% ipython --no-banner

In [1]: import numpy as np

In [2]: from numpy import linalg as LA

In [3]: np.set_printoptions(precision=2, suppress=True, linewidth=200)

In [4]: data = np.load("layer8.npy")

In [5]: data
Out[5]: 
array([[ 1,  0,  0,  0],
       [ 9,  1,  0,  0],
       [-3,  8,  1,  0],
       [ 6, -5, -1,  1]])

In [6]: # triangular

In [7]: x0 = np.array([0, 1, 1, 0])

In [8]: a = np.maximum(data @ x0, 0)

In [9]: data.T @ a
Out[9]: array([-18,  73,   9,   0])

In [10]: np.maximum(data @ (3 * x0), 0)
Out[10]: array([ 0,  3, 27,  0])

In [11]: np.maximum(data @ x0, 0) - np.maximum(-data @ x0, 0)
Out[11]: array([ 0,  1,  9, -6])

In [12]: np.tanh(data @ x0)
Out[12]: array([ 0.  ,  0.76,  1.  , -1.  ])

In [13]: np.flatnonzero(a > 1e-9)
Out[13]: array([1, 2])

In [14]: data * (a > 1e-9)[:, None]
Out[14]: 
array([[ 0,  0,  0,  0],
       [ 9,  1,  0,  0],
       [-3,  8,  1,  0],
       [ 0,  0,  0,  0]])

In [15]: U, s, vt = LA.svd(data)

In [16]: s
Out[16]: array([12.61,  7.77,  0.81,  0.01])

In [17]: out = U[:, :3] @ np.diag(s[:3]) @ vt[:3]

In [18]: np.round(np.abs(data - out).max(), 2)
Out[18]: np.float64(0.01)

In [19]: LA.matrix_rank(out)
Out[19]: np.int64(3)

In [20]: np.round(LA.norm(data - out) / LA.norm(data), 2)
Out[20]: np.float64(0.0)
